$ python -q
>>> import numpy as np
>>> from numpy import linalg as LA
>>> np.set_printoptions(suppress=True, linewidth=120)
>>> arr = np.load("sample3.npy")
>>> arr
array([[ 23,  24,  12,   4,  11, -12, -21, -11,  -7,  24,  21,  -4,   5,  -6,  -8],
       [ 24,  86,   8,  53,  14,  36, -52,  -3,   9,  17,  16,   9, -32, -12, -13],
       [ 12,   8,  70,  -2,   0, -21,  -9, -66, -48,  47,  52,   0, -31,  48, -69],
       [  4,  53,  -2,  89,  46,  42, -38,  26,  42, -14,  -8,  -8,   7,   6, -11],
       [ 11,  14,   0,  46,  43,  -2, -19,  17,  25,  -2,  -3, -24,  29,   2,  -4],
       [-12,  36, -21,  42,  -2,  58, -17,  28,  32, -25, -13,  31,  -6,  -7,  12],
       [-21, -52,  -9, -38, -19, -17,  37,   1,  -9, -16, -18,  -5,   2,   5,  11],
       [-11,  -3, -66,  26,  17,  28,   1,  72,  60, -49, -49,  -1,  46, -40,  62],
       [ -7,   9, -48,  42,  25,  32,  -9,  60,  56, -39, -35,   1,  42, -26,  42],
       [ 24,  17,  47, -14,  -2, -25, -16, -49, -39,  47,  47,   2, -16,  19, -41],
       [ 21,  16,  52,  -8,  -3, -13, -18, -49, -35,  47,  57,  20,  -4,  28, -47],
       [ -4,   9,   0,  -8, -24,  31,  -5,  -1,   1,   2,  20,  51,   8,   2,   1],
       [  5, -32, -31,   7,  29,  -6,   2,  46,  42, -16,  -4,   8,  95, -15,  35],
       [ -6, -12,  48,   6,   2,  -7,   5, -40, -26,  19,  28,   2, -15,  46, -51],
       [ -8, -13, -69, -11,  -4,  12,  11,  62,  42, -41, -47,   1,  35, -51,  71]])
>>> ev, evecs = LA.eigh(arr)
>>> x0 = np.array([-3, -2, 1, -1, 0, 1, 0, 1, -3, -3, -3, 1, 1, -2, -3])
>>> x0 @ arr @ x0
np.int64(2221)
>>> (np.sign(evecs[:, -1].round(6)) == np.sign(evecs[0, -1].round(6))).astype(int)
array([1, 1, 1, 0, 0, 0, 0, 0, 0, 1, 1, 1, 0, 1, 0])
>>> np.round(x0 @ arr @ x0 / (x0 @ x0), 2), np.round(ev[0], 2), round(ev[-1], 2)
(np.float64(37.64), np.float64(-0.0), np.float64(382.1))
>>> f, v = arr[11], arr[13]
>>> f @ f
np.int64(4799)
>>> f @ v
np.int64(213)
>>> pr = (f @ v) / (f @ f) * f
>>> LA.matrix_rank(np.outer(f, v))
np.int64(1)
>>> pr.round(2)
array([-0.18,  0.4 ,  0.  , -0.36, -1.07,  1.38, -0.22, -0.04,  0.04,  0.09,  0.89,  2.26,  0.36,  0.09,  0.04])
>>> other = np.array([[9, 9, 6, 4, 8, 3, 5, 0, 2, 2],
...     [3, 9, 4, 7, 4, 6, 2, 9, 0, 9],
...     [7, 2, 8, 0, 9, 6, 3, 5, 4, 5],
...     [3, 4, 1, 2, 8, 4, 3, 3, 0, 8],
...     [4, 0, 8, 4, 2, 3, 2, 3, 9, 8],
...     [7, 2, 3, 8, 7, 1, 5, 6, 8, 7],
...     [5, 2, 9, 3, 0, 1, 0, 4, 7, 2],
...     [1, 8, 6, 0, 8, 2, 8, 2, 9, 1],
...     [9, 9, 9, 9, 6, 2, 1, 9, 1, 3],
...     [2, 8, 4, 0, 1, 4, 7, 2, 5, 7]])
>>> other[-1] = other[0]
>>> mat = other + 0.3 * np.eye(10)
>>> mat
array([[9.3, 9. , 6. , 4. , 8. , 3. , 5. , 0. , 2. , 2. ],
       [3. , 9.3, 4. , 7. , 4. , 6. , 2. , 9. , 0. , 9. ],
       [7. , 2. , 8.3, 0. , 9. , 6. , 3. , 5. , 4. , 5. ],
       [3. , 4. , 1. , 2.3, 8. , 4. , 3. , 3. , 0. , 8. ],
       [4. , 0. , 8. , 4. , 2.3, 3. , 2. , 3. , 9. , 8. ],
       [7. , 2. , 3. , 8. , 7. , 1.3, 5. , 6. , 8. , 7. ],
       [5. , 2. , 9. , 3. , 0. , 1. , 0.3, 4. , 7. , 2. ],
       [1. , 8. , 6. , 0. , 8. , 2. , 8. , 2.3, 9. , 1. ],
       [9. , 9. , 9. , 9. , 6. , 2. , 1. , 9. , 1.3, 3. ],
       [9. , 9. , 6. , 4. , 8. , 3. , 5. , 0. , 2. , 2.3]])
>>> Uu, sigma, Vh = LA.svd(mat)
>>> sigma.round(2)
array([48.7 , 14.95, 14.42, 11.72,  8.76,  8.1 ,  5.54,  1.88,  0.78,  0.03])
>>> other = Uu[:, :9] @ np.diag(sigma[:9]) @ Vh[:9]
>>> round(np.abs(mat - other).max(), 2)
np.float64(0.01)
>>> other.round(2) + 0
array([[9.3 , 9.  , 6.01, 4.  , 7.99, 2.99, 5.01, 0.  , 1.99, 2.  ],
       [3.  , 9.3 , 4.  , 7.  , 4.  , 6.  , 2.  , 9.  , 0.  , 9.  ],
       [7.  , 2.  , 8.3 , 0.  , 9.  , 6.  , 3.  , 5.  , 4.  , 5.  ],
       [3.  , 4.  , 1.  , 2.3 , 8.  , 4.  , 3.  , 3.  , 0.  , 8.  ],
       [4.  , 0.  , 8.  , 4.  , 2.3 , 3.  , 2.  , 3.  , 9.  , 8.  ],
       [7.  , 2.  , 3.  , 8.  , 7.  , 1.3 , 5.  , 6.  , 8.  , 7.  ],
       [5.  , 2.  , 9.  , 3.  , 0.  , 1.  , 0.3 , 4.  , 7.  , 2.  ],
       [1.  , 8.  , 6.  , 0.  , 8.  , 2.  , 8.  , 2.3 , 9.  , 1.  ],
       [9.  , 9.  , 9.  , 9.  , 6.  , 2.  , 1.  , 9.  , 1.3 , 3.  ],
       [9.  , 9.  , 5.99, 4.  , 8.01, 3.01, 4.99, 0.  , 2.01, 2.3 ]])
>>> round(float(LA.norm(mat - other) / LA.norm(mat)), 2)
0.0
>>> LA.matrix_rank(mat, rtol=0.05)
np.int64(7)
